In [1]: import numpy as np

In [2]: np.set_printoptions(precision=1, suppress=True, linewidth=160, floatmode="fixed")

In [3]: K = np.loadtxt("sample4.csv", delimiter=",")

In [4]: K
Out[4]: 
array([[ 1.5,  3.5,  1.3,  0.0,  3.0,  2.2],
       [ 1.4,  3.2,  1.5,  0.2,  3.3,  1.5],
       [ 2.0,  3.2,  1.8,  0.1,  2.0,  2.2],
       [ 2.2,  3.2,  2.2, -0.2,  2.7,  1.7],
       [ 1.4,  2.2,  2.2, -0.5,  3.4,  1.9],
       [ 1.7,  3.0,  2.0, -0.1,  3.1,  2.0],
       [ 1.9,  2.9,  1.5,  0.3,  3.5,  2.0],
       [ 2.2,  2.7,  2.0,  0.0,  3.1,  1.8],
       [ 2.7,  1.0,  2.0,  3.1, -0.6,  2.6],
       [ 3.4,  1.5,  1.6,  3.0, -0.1,  1.9],
       [ 3.3,  1.0,  1.8,  2.8,  0.1,  1.9],
       [ 3.0,  1.5,  2.2,  3.1, -0.1,  2.0],
       [ 2.5,  0.7,  2.2,  3.0, -0.4,  2.1],
       [ 3.3,  1.0,  1.6,  3.1,  0.3,  2.0],
       [ 2.6,  0.9,  1.8,  3.6,  0.3,  2.6],
       [ 3.2,  1.0,  1.9,  3.1, -0.3,  2.1],
       [ 2.3,  0.4,  1.9,  3.1,  2.2,  2.5],
       [ 2.0, -0.3,  2.2,  2.7,  2.1,  2.0],
       [ 2.3,  0.3,  1.9,  3.6,  2.0,  1.8],
       [ 1.8,  0.5,  1.8,  2.9,  1.5,  1.8],
       [ 2.4,  0.0,  1.6,  2.6,  2.2,  2.2],
       [ 2.3, -0.3,  2.0,  3.1,  2.1,  2.0],
       [ 2.0,  0.0,  1.9,  2.8,  1.9,  1.9],
       [ 1.9, -0.6,  1.9,  3.1,  1.9,  1.2]])

In [5]: P = K @ np.linalg.solve(K.T @ K, K.T)

In [6]: np.diag(P)
Out[6]: array([0.4, 0.4, 0.2, 0.3, 0.4, 0.2, 0.2, 0.2, 0.3, 0.3, 0.2, 0.3, 0.3, 0.2, 0.3, 0.2, 0.2, 0.2, 0.3, 0.2, 0.4, 0.2, 0.1, 0.3])

In [7]: round(np.trace(P), 1)
Out[7]: np.float64(6.0)

In [8]: P @ K[:, 2]
Out[8]: array([1.3, 1.5, 1.8, 2.2, 2.2, 2.0, 1.5, 2.0, 2.0, 1.6, 1.8, 2.2, 2.2, 1.6, 1.8, 1.9, 1.9, 2.2, 1.9, 1.8, 1.6, 2.0, 1.9, 1.9])

In [9]: F = np.load("x.npy")

In [10]: F
Out[10]: 
array([[ 3.0, -8.0,  2.0,  3.0],
       [-3.0, -2.0,  2.0,  3.0],
       [-6.0, -4.0,  4.0,  6.0],
       [-8.0, -2.0, -4.0, 14.0]])

In [11]: Uu, sigma, VT = np.linalg.svd(F)

In [12]: evecs = VT[:(sigma > 1e-8).sum()]

In [13]: rng = np.random.default_rng(22)

In [14]: vec = F[1] + -3 * F[3] + rng.integers(2) * np.eye(4)[2]

In [15]: vec
Out[15]: array([ 21.0,   4.0,  15.0, -39.0])

In [16]: np.linalg.matrix_rank(np.vstack([F, vec]))
Out[16]: np.int64(4)

In [17]: np.round(np.linalg.norm(vec - evecs.T @ evecs @ vec), 1)
Out[17]: np.float64(0.5)

In [18]: np.diag(evecs.T @ evecs)
Out[18]: array([0.8, 0.8, 0.7, 0.8])
